$ python3 -q
>>> import numpy as np
>>> np.set_printoptions(precision=2, suppress=True, linewidth=160)
>>> tidy = lambda a: np.round(a, 2) + 0
>>> A = np.array([[1, 0, 0, 0, 0],
...     [2, 1, 0, 0, 0],
...     [2, 1, 1, 0, 0],
...     [1, 1, 3, 1, 0],
...     [1, 1, 2, 2, 1]])
>>> ev, V = np.linalg.eig(A)
>>> print(np.prod(ev))
1.0
>>> print(tidy(np.sort(np.linalg.eigvals(A @ A))))
[1. 1. 1. 1. 1.]
>>> print(np.linalg.matrix_rank(A - A[0, 0] * np.eye(5)))
4
>>> print([int(np.linalg.matrix_rank(np.linalg.matrix_power(A, p))) for p in range(1, 6)])
[5, 5, 5, 5, 5]
>>> Q, V = np.linalg.qr(A[:, :4])[0], np.linalg.qr(A[:, 4:])[0]
>>> s = np.linalg.svd(Q.T @ V, compute_uv=False)
>>> print(tidy(np.degrees(np.arccos(s.clip(0, 1)))))
[10.35]
>>> print((s > 0.9).sum())
1
>>> print((A - A.T) / 2)
[[ 0.  -1.  -1.  -0.5 -0.5]
 [ 1.   0.  -0.5 -0.5 -0.5]
 [ 1.   0.5  0.  -1.5 -1. ]
 [ 0.5  0.5  1.5  0.  -1. ]
 [ 0.5  0.5  1.   1.   0. ]]
>>> print(tidy(np.linalg.det(A)))
1.0
>>> print(A @ A)
[[ 1  0  0  0  0]
 [ 4  1  0  0  0]
 [ 6  2  1  0  0]
 [10  5  6  1  0]
 [10  6 10  4  1]]
>>> print(np.linalg.matrix_power(A, 4))
[[  1   0   0   0   0]
 [  8   1   0   0   0]
 [ 20   4   1   0   0]
 [ 76  22  12   1   0]
 [144  52  44   8   1]]
>>> A.inv()
Traceback (most recent call last):
  File "<python-input-17>", line 1, in <module>
    A.inv()
    ^^^^^
AttributeError: 'numpy.ndarray' object has no attribute 'inv'
>>> m1 = np.diag(np.array([-3, 3, 1, 1, 0]))
>>> print(m1)
[[-3  0  0  0  0]
 [ 0  3  0  0  0]
 [ 0  0  1  0  0]
 [ 0  0  0  1  0]
 [ 0  0  0  0  0]]
>>> print(tidy(np.sort(np.abs(np.linalg.eigvals(m1)))))
[0. 1. 1. 3. 3.]
>>> print((m1 + m1.T) / 2)
[[-3.  0.  0.  0.  0.]
 [ 0.  3.  0.  0.  0.]
 [ 0.  0.  1.  0.  0.]
 [ 0.  0.  0.  1.  0.]
 [ 0.  0.  0.  0.  0.]]
>>> print(np.trace(m1))
2
>>> print(tidy(np.abs(np.linalg.eigvals(m1)).max()))
3.0
>>> print(np.allclose(m1, m1.T))
True
